% ipython --no-banner

In [1]: import numpy as np

In [2]: import numpy.linalg as la

In [3]: np.set_printoptions(precision=3, suppress=True, linewidth=200)

In [4]: F = np.load("data.npy")

In [5]: print(F)
[[ 6.714 -2.382  6.686]
 [10.427 -3.213  7.209]
 [-2.673 -0.123  3.767]
 [ 1.221 -0.176 -0.211]
 [ 3.082 -0.729  0.577]
 [ 0.881 -1.845  9.893]
 [ 7.514 -1.804  2.097]
 [-6.332  1.599 -2.254]
 [-8.7    3.069 -8.622]
 [ 6.195 -1.418  1.238]
 [-1.65   0.103  1.411]
 [ 3.313 -0.013 -3.898]
 [ 3.635 -0.607 -0.594]
 [ 6.775 -2.591  7.822]
 [ 8.027 -2.808  7.604]
 [ 9.688 -2.902  6.201]
 [ 3.081 -0.706  0.584]
 [ 2.382 -0.377 -0.386]
 [ 2.406 -1.527  6.298]
 [ 3.698 -1.904  7.201]
 [-1.104  1.083 -5.379]
 [ 4.836 -0.811 -0.798]
 [ 6.83  -1.525  1.106]
 [ 3.808 -2.102  8.328]
 [ 8.504 -2.676  6.38 ]
 [ 1.571 -1.011  4.211]
 [ 9.595 -2.709  5.062]
 [ 6.596 -2.218  5.59 ]
 [-0.015  1.093 -6.715]
 [ 1.881 -0.471  0.793]
 [ 5.506 -1.07   0.193]
 [-0.12   0.193 -1.085]
 [-1.991  0.655 -1.871]
 [ 4.616 -1.479  3.723]
 [ 0.87   0.385 -3.468]
 [-5.39   1.957 -5.817]
 [-1.991 -0.392  4.813]]

In [6]: dist = la.norm(F[:, None] - F[None], axis=-1)

In [7]: print(dist[34].round(6).argsort(kind="stable")[:4])
[34 11 31 20]

In [8]: print(dist.mean(axis=1).argmax())
8

In [9]: print(dist[:5, :5])
[[ 0.     3.841 10.087  9.089  7.297]
 [ 3.841  0.    13.893 12.208 10.203]
 [10.087 13.893  0.     5.567  6.608]
 [ 9.089 12.208  5.567  0.     2.095]
 [ 7.297 10.203  6.608  2.095  0.   ]]

In [10]: print(np.flatnonzero(dist[34] < dist.mean() / 2))
[ 3 11 17 20 28 31 32 34]

In [11]: print(np.unravel_index(dist.round(6).argmax(), dist.shape))
(np.int64(1), np.int64(8))

In [12]: Y = np.array([[-1, 1, -1, 2], [0, 0, 2, 0], [0, -2, 2, 1], [1, 2, 2, -2]])

In [13]: M = np.tril(Y)

In [14]: print(M)
[[-1  0  0  0]
 [ 0  0  0  0]
 [ 0 -2  2  0]
 [ 1  2  2 -2]]

In [15]: # rank 3

In [16]: left, sigma, Vh = la.svd(M)

In [17]: evecs = Vh[:(sigma > 1e-8).sum()]

In [18]: rng = np.random.default_rng(32)

In [19]: x = M[0] + 3 * M[1] + rng.integers(2) * np.eye(4)[1]

In [20]: print(x)
[-1.  1.  0.  0.]

In [21]: print(la.matrix_rank(np.vstack([M, x])))
4

In [22]: print(np.diag(evecs.T @ evecs))
[1.    0.833 0.833 0.333]

In [23]: print(np.round(la.norm(x - evecs.T @ evecs @ x), 3))
0.408
